% ipython --no-banner

In [1]: import numpy as np

In [2]: import numpy.linalg as la

In [3]: np.set_printoptions(suppress=True, linewidth=120)

In [4]: rnd = lambda a: np.round(a, 4) + 0

In [5]: K = np.load("out14.npy")

In [6]: K
Out[6]: 
array([[0, 0, 0, 1, 0, 0, 0, 0, 1],
       [0, 0, 0, 0, 1, 1, 0, 1, 0],
       [0, 0, 0, 0, 1, 1, 1, 1, 0],
       [1, 0, 0, 0, 0, 0, 0, 1, 1],
       [0, 1, 1, 0, 0, 1, 0, 0, 1],
       [0, 1, 1, 0, 1, 0, 1, 1, 0],
       [0, 0, 1, 0, 0, 1, 0, 0, 0],
       [0, 1, 1, 1, 0, 1, 0, 0, 0],
       [1, 0, 0, 1, 1, 0, 0, 0, 0]])

In [7]: rng = np.random.default_rng(27)

In [8]: z = rng.permutation(9)

In [9]: z
Out[9]: array([0, 5, 1, 8, 2, 3, 4, 6, 7])

In [10]: B = K[z][:, z]

In [11]: np.allclose(B, K)
Out[11]: False

In [12]: print(rnd(np.sort(np.abs(la.eigvals(B)))))
[0.4767 0.618  0.644  1.     1.479  1.618  2.0235 2.3764 3.6645]

In [13]: evals, V = la.eigh(K)

In [14]: rnd(np.abs(V[:, -1]))
Out[14]: array([0.1021, 0.3512, 0.4192, 0.187 , 0.3962, 0.4945, 0.2493, 0.3962, 0.187 ])

In [15]: rnd(evals.sum()), np.trace(K)
Out[15]: (np.float64(0.0), np.int64(0))

In [16]: print(rnd(V.T @ V))
[[1. 0. 0. 0. 0. 0. 0. 0. 0.]
 [0. 1. 0. 0. 0. 0. 0. 0. 0.]
 [0. 0. 1. 0. 0. 0. 0. 0. 0.]
 [0. 0. 0. 1. 0. 0. 0. 0. 0.]
 [0. 0. 0. 0. 1. 0. 0. 0. 0.]
 [0. 0. 0. 0. 0. 1. 0. 0. 0.]
 [0. 0. 0. 0. 0. 0. 1. 0. 0.]
 [0. 0. 0. 0. 0. 0. 0. 1. 0.]
 [0. 0. 0. 0. 0. 0. 0. 0. 1.]]

In [17]: (evals > 1e-8).sum(), (evals < -1e-8).sum()
Out[17]: (np.int64(4), np.int64(5))

In [18]: rnd(V @ np.diag(evals) @ V.T)
Out[18]: 
array([[0., 0., 0., 1., 0., 0., 0., 0., 1.],
       [0., 0., 0., 0., 1., 1., 0., 1., 0.],
       [0., 0., 0., 0., 1., 1., 1., 1., 0.],
       [1., 0., 0., 0., 0., 0., 0., 1., 1.],
       [0., 1., 1., 0., 0., 1., 0., 0., 1.],
       [0., 1., 1., 0., 1., 0., 1., 1., 0.],
       [0., 0., 1., 0., 0., 1., 0., 0., 0.],
       [0., 1., 1., 1., 0., 1., 0., 0., 0.],
       [1., 0., 0., 1., 1., 0., 0., 0., 0.]])

In [19]: X = np.load("w.npy")

In [20]: print(X)
[[ -6.   7.   3.]
 [  4.   2.  -2.]
 [-26.  17.  13.]]

In [21]: cov = X.T @ X

In [22]: (X @ X.T).shape
Out[22]: (3, 3)

In [23]: print(cov)
[[ 728. -476. -364.]
 [-476.  342.  238.]
 [-364.  238.  182.]]

In [24]: print(rnd(la.eigvalsh(cov)[::-1]))
[1229.2214   22.7786    0.    ]

In [25]: la.matrix_rank(cov)
Out[25]: np.int64(2)

In [26]: np.allclose(cov, cov.T)
Out[26]: True

In [27]: np.trace(cov), (X ** 2).sum()
Out[27]: (np.float64(1252.0), np.float64(1252.0))

In [28]: rank = la.matrix_rank(X)

In [29]: print(rank)
2

In [30]: null = la.svd(X)[2][rank:].T

In [31]: null.shape
Out[31]: (3, 1)

In [32]: [int(la.matrix_rank(np.delete(X, i, axis=0))) for i in range(3)]
Out[32]: [2, 2, 2]

In [33]: [int(la.matrix_rank(X[:i])) for i in range(1, len(X) + 1)]
Out[33]: [1, 2, 2]

In [34]: la.matrix_rank(X.T @ X), la.matrix_rank(X @ X.T)
Out[34]: (np.int64(2), np.int64(2))

In [35]: [int(la.matrix_rank(X[:, :j + 1])) for j in range(3)]
Out[35]: [1, 2, 2]
